% python3 -q
>>> import numpy as np
>>> np.set_printoptions(suppress=True, linewidth=100)
>>> arr = np.load("mat.npy")
>>> arr
array([[1.    , 0.2   , 0.04  , 0.008 , 0.0016],
       [0.2   , 1.    , 0.2   , 0.04  , 0.008 ],
       [0.04  , 0.2   , 1.    , 0.2   , 0.04  ],
       [0.008 , 0.04  , 0.2   , 1.    , 0.2   ],
       [0.0016, 0.008 , 0.04  , 0.2   , 1.    ]])
>>> O, V = np.linalg.qr(arr[:, :2])[0], np.linalg.qr(arr[:, 2:])[0]
>>> sv = np.linalg.svd(O.T @ V, compute_uv=False)
>>> print(round(np.linalg.norm(O @ O.T - V @ V.T, 2), 4))
1.0
>>> (arr + arr.T) / 2
array([[1.    , 0.2   , 0.04  , 0.008 , 0.0016],
       [0.2   , 1.    , 0.2   , 0.04  , 0.008 ],
       [0.04  , 0.2   , 1.    , 0.2   , 0.04  ],
       [0.008 , 0.04  , 0.2   , 1.    , 0.2   ],
       [0.0016, 0.008 , 0.04  , 0.2   , 1.    ]])
>>> np.round(np.sort(np.abs(np.linalg.eigvals(arr))), 4)
array([0.6955, 0.7862, 0.9473, 1.1722, 1.3988])
>>> print(np.allclose(arr, arr.T))
True
>>> round(float(np.linalg.det(arr)), 4)
0.8493
>>> np.allclose(arr @ arr.T, arr.T @ arr)
True
>>> print(round(float(np.abs(np.linalg.eigvals(arr)).max()), 4))
1.3988
>>> evals, V = np.linalg.eigvalsh(arr)
Traceback (most recent call last):
  File "<python-input-13>", line 1, in <module>
    evals, V = np.linalg.eigvalsh(arr)
    ^^^^^^^^
ValueError: too many values to unpack (expected 2)
>>> evals, V = np.linalg.eigh(arr)
>>> print(np.round(V.T @ V, 4) + 0)
[[1. 0. 0. 0. 0.]
 [0. 1. 0. 0. 0.]
 [0. 0. 1. 0. 0.]
 [0. 0. 0. 1. 0.]
 [0. 0. 0. 0. 1.]]
>>> print(round(evals.sum(), 4), np.trace(arr))
5.0 5.0
>>> J = np.loadtxt("x.csv", delimiter=",")
>>> J
array([[ 1.,  0.,  0.,  0.,  0.,  0.,  0.,  0.,  0.,  0.],
       [-1.,  1.,  0.,  0.,  0.,  0.,  0.,  0.,  0.,  0.],
       [-2.,  0.,  1.,  0.,  0.,  0.,  0.,  0.,  0.,  0.],
       [ 0., -2.,  1.,  1.,  0.,  0.,  0.,  0.,  0.,  0.],
       [-1., -1.,  1., -3.,  1.,  0.,  0.,  0.,  0.,  0.],
       [ 1.,  3., -3.,  0., -2.,  1.,  0.,  0.,  0.,  0.],
       [ 2.,  3.,  3.,  3.,  1., -2.,  1.,  0.,  0.,  0.],
       [ 3.,  0.,  0., -3.,  0.,  1.,  1.,  1.,  0.,  0.],
       [ 1.,  3.,  2.,  0., -1., -3., -1., -2.,  1.,  0.],
       [-3.,  0., -1., -1.,  2., -2., -2.,  1.,  0.,  1.]])
>>> Uu, sv = np.linalg.svd(J)
Traceback (most recent call last):
  File "<python-input-19>", line 1, in <module>
    Uu, sv = np.linalg.svd(J)
    ^^^^^^
ValueError: too many values to unpack (expected 2)
>>> Uu, sv, Vt = np.linalg.svd(J, full_matrices=False)
>>> np.round(np.abs(Vt[0]), 4)
array([0.3915, 0.5984, 0.359 , 0.4341, 0.1095, 0.3358, 0.0727, 0.187 , 0.0731, 0.0312])
>>> np.round(sv / sv[0], 4)
array([1.    , 0.8233, 0.6713, 0.6021, 0.3825, 0.2847, 0.0854, 0.0168, 0.0118, 0.0021])
>>> np.round(Uu.T @ J @ Vt.T, 4) + 0
array([[7.7562, 0.    , 0.    , 0.    , 0.    , 0.    , 0.    , 0.    , 0.    , 0.    ],
       [0.    , 6.3856, 0.    , 0.    , 0.    , 0.    , 0.    , 0.    , 0.    , 0.    ],
       [0.    , 0.    , 5.2068, 0.    , 0.    , 0.    , 0.    , 0.    , 0.    , 0.    ],
       [0.    , 0.    , 0.    , 4.6704, 0.    , 0.    , 0.    , 0.    , 0.    , 0.    ],
       [0.    , 0.    , 0.    , 0.    , 2.9665, 0.    , 0.    , 0.    , 0.    , 0.    ],
       [0.    , 0.    , 0.    , 0.    , 0.    , 2.2085, 0.    , 0.    , 0.    , 0.    ],
       [0.    , 0.    , 0.    , 0.    , 0.    , 0.    , 0.6623, 0.    , 0.    , 0.    ],
       [0.    , 0.    , 0.    , 0.    , 0.    , 0.    , 0.    , 0.1306, 0.    , 0.    ],
       [0.    , 0.    , 0.    , 0.    , 0.    , 0.    , 0.    , 0.    , 0.0917, 0.    ],
       [0.    , 0.    , 0.    , 0.    , 0.    , 0.    , 0.    , 0.    , 0.    , 0.016 ]])
>>> np.round(Uu.T @ Uu, 4) + 0
array([[1., 0., 0., 0., 0., 0., 0., 0., 0., 0.],
       [0., 1., 0., 0., 0., 0., 0., 0., 0., 0.],
       [0., 0., 1., 0., 0., 0., 0., 0., 0., 0.],
       [0., 0., 0., 1., 0., 0., 0., 0., 0., 0.],
       [0., 0., 0., 0., 1., 0., 0., 0., 0., 0.],
       [0., 0., 0., 0., 0., 1., 0., 0., 0., 0.],
       [0., 0., 0., 0., 0., 0., 1., 0., 0., 0.],
       [0., 0., 0., 0., 0., 0., 0., 1., 0., 0.],
       [0., 0., 0., 0., 0., 0., 0., 0., 1., 0.],
       [0., 0., 0., 0., 0., 0., 0., 0., 0., 1.]])
>>> r0, r1 = J[6], J[1]
>>> r0 @ r0
np.float64(37.0)
>>> p = (r0 @ r1) / (r0 @ r0) * r0
>>> p.round(4)
array([ 0.0541,  0.0811,  0.0811,  0.0811,  0.027 , -0.0541,  0.027 ,  0.    ,  0.    ,  0.    ])
>>> np.round(r1 - p, 4)
array([-1.0541,  0.9189, -0.0811, -0.0811, -0.027 ,  0.0541, -0.027 ,  0.    ,  0.    ,  0.    ])
>>> round(float(np.linalg.norm(J) ** 2 / np.linalg.norm(J, 2) ** 2), 4)
2.7261
>>> J[8] @ J[4]
np.float64(-3.0)
>>> np.round(np.linalg.norm(J, axis=0), 4)
array([5.5678, 5.7446, 5.099 , 5.3852, 3.3166, 4.3589, 2.6458, 2.4495, 1.    , 1.    ])
>>> print(round(np.linalg.norm(J, 1), 4), round(float(np.linalg.norm(J, np.inf)), 4))
15.0 15.0
>>> np.round(np.linalg.norm(J, axis=1), 4)
array([1.    , 1.4142, 2.2361, 2.4495, 3.6056, 4.899 , 6.0828, 4.5826, 5.4772, 5.    ])
>>> round(float(np.linalg.norm(J, 2)), 4)
7.7562
>>> np.linalg.norm(J, axis=1).argmax()
np.int64(6)
>>> rng = np.random.default_rng(358113)
>>> idx = rng.permutation(10)
>>> B = J[:, idx] * rng.choice([-1, 1], 10)
>>> print(B)
[[ 0.  0. -0.  1. -0. -0. -0. -0.  0.  0.]
 [ 0.  0. -0. -1. -0. -0. -0. -0.  0.  1.]
 [ 0.  0. -0. -2. -0. -1. -0. -0.  0.  0.]
 [ 0.  0. -0.  0. -1. -1. -0. -0.  0. -2.]
 [ 0.  0. -1. -1.  3. -1. -0. -0.  0. -1.]
 [ 1.  0.  2.  1. -0.  3. -0. -0.  0.  3.]
 [-2.  0. -1.  2. -3. -3. -0. -1.  0.  3.]
 [ 1.  0. -0.  3.  3. -0. -0. -1.  1.  0.]
 [-3.  1.  1.  1. -0. -2. -0.  1. -2.  3.]
 [-2.  0. -2. -3.  1.  1. -1.  2.  1.  0.]]
>>> Uu, _, Vt = np.linalg.svd(J.T @ B)
>>> np.round(Uu @ Vt, 4) + 0
array([[ 0.,  0.,  0.,  1.,  0.,  0.,  0.,  0.,  0.,  0.],
       [ 0.,  0.,  0.,  0.,  0.,  0.,  0.,  0.,  0.,  1.],
       [ 0.,  0.,  0.,  0.,  0., -1.,  0.,  0.,  0.,  0.],
       [ 0.,  0.,  0.,  0., -1.,  0.,  0.,  0.,  0.,  0.],
       [ 0.,  0., -1.,  0.,  0.,  0.,  0.,  0.,  0.,  0.],
       [ 1.,  0.,  0.,  0.,  0.,  0.,  0.,  0.,  0.,  0.],
       [ 0.,  0.,  0.,  0.,  0.,  0.,  0., -1.,  0.,  0.],
       [ 0.,  0.,  0.,  0.,  0.,  0.,  0.,  0.,  1.,  0.],
       [ 0.,  1.,  0.,  0.,  0.,  0.,  0.,  0.,  0.,  0.],
       [ 0.,  0.,  0.,  0.,  0.,  0., -1.,  0.,  0.,  0.]])
>>> mat = np.load("w.npy")
>>> mat.round(4)
array([[0.5   , 0.    , 0.25  , 0.    , 0.    , 0.    , 0.25  , 0.    , 0.    , 0.    ],
       [0.    , 0.4   , 0.    , 0.    , 0.2   , 0.    , 0.2   , 0.    , 0.2   , 0.    ],
       [0.    , 0.    , 0.5   , 0.    , 0.    , 0.5   , 0.    , 0.    , 0.    , 0.    ],
       [0.1667, 0.    , 0.1667, 0.1667, 0.1667, 0.    , 0.    , 0.1667, 0.    , 0.1667],
       [0.2   , 0.2   , 0.    , 0.    , 0.2   , 0.2   , 0.    , 0.    , 0.2   , 0.    ],
       [0.    , 0.    , 0.    , 0.    , 0.    , 0.25  , 0.    , 0.25  , 0.25  , 0.25  ],
       [0.    , 0.    , 0.5   , 0.    , 0.    , 0.    , 0.5   , 0.    , 0.    , 0.    ],
       [0.    , 0.    , 0.    , 0.    , 0.    , 0.    , 0.    , 1.    , 0.    , 0.    ],
       [0.    , 0.    , 0.25  , 0.    , 0.    , 0.25  , 0.    , 0.25  , 0.25  , 0.    ],
       [0.    , 0.    , 0.25  , 0.    , 0.    , 0.    , 0.    , 0.25  , 0.    , 0.5   ]])
>>> O, R = np.linalg.qr(mat)
>>> O.shape, R.shape
((10, 10), (10, 10))
>>> np.round(abs(R[0, 0]), 4), np.round(np.linalg.norm(mat[:, 0]), 4)
(np.float64(0.5637), np.float64(0.5637))
>>> idx = rng.permutation(10)
>>> idx
array([4, 9, 2, 6, 8, 3, 5, 0, 1, 7])
>>> B = mat[idx][:, idx]
>>> B.round(4)
array([[0.2   , 0.    , 0.    , 0.    , 0.2   , 0.    , 0.2   , 0.2   , 0.2   , 0.    ],
       [0.    , 0.5   , 0.25  , 0.    , 0.    , 0.    , 0.    , 0.    , 0.    , 0.25  ],
       [0.    , 0.    , 0.5   , 0.    , 0.    , 0.    , 0.5   , 0.    , 0.    , 0.    ],
       [0.    , 0.    , 0.5   , 0.5   , 0.    , 0.    , 0.    , 0.    , 0.    , 0.    ],
       [0.    , 0.    , 0.25  , 0.    , 0.25  , 0.    , 0.25  , 0.    , 0.    , 0.25  ],
       [0.1667, 0.1667, 0.1667, 0.    , 0.    , 0.1667, 0.    , 0.1667, 0.    , 0.1667],
       [0.    , 0.25  , 0.    , 0.    , 0.25  , 0.    , 0.25  , 0.    , 0.    , 0.25  ],
       [0.    , 0.    , 0.25  , 0.25  , 0.    , 0.    , 0.    , 0.5   , 0.    , 0.    ],
       [0.2   , 0.    , 0.    , 0.2   , 0.2   , 0.    , 0.    , 0.    , 0.4   , 0.    ],
       [0.    , 0.    , 0.    , 0.    , 0.    , 0.    , 0.    , 0.    , 0.    , 1.    ]])
>>> round(np.trace(B), 4)
np.float64(4.2667)
>>> round(np.linalg.norm(arr, 2), 4)
np.float64(1.3988)
>>> np.round(np.linalg.norm(arr, axis=0), 4)
array([1.0206, 1.04  , 1.0408, 1.04  , 1.0206])
>>> round(float(np.linalg.norm(arr) ** 2 / np.linalg.norm(arr, 2) ** 2), 4)
2.724
>>> np.linalg.norm(arr, axis=1).argmax()
np.int64(2)
>>> np.round(np.linalg.norm(arr, axis=1), 4)
array([1.0206, 1.04  , 1.0408, 1.04  , 1.0206])
>>> np.round(np.linalg.norm(arr[2], 1), 4), round(np.linalg.norm(arr[2], np.inf), 4)
(np.float64(1.48), np.float64(1.0))
>>> np.round(np.linalg.norm(arr[2] - arr[4]), 4)
np.float64(1.3717)
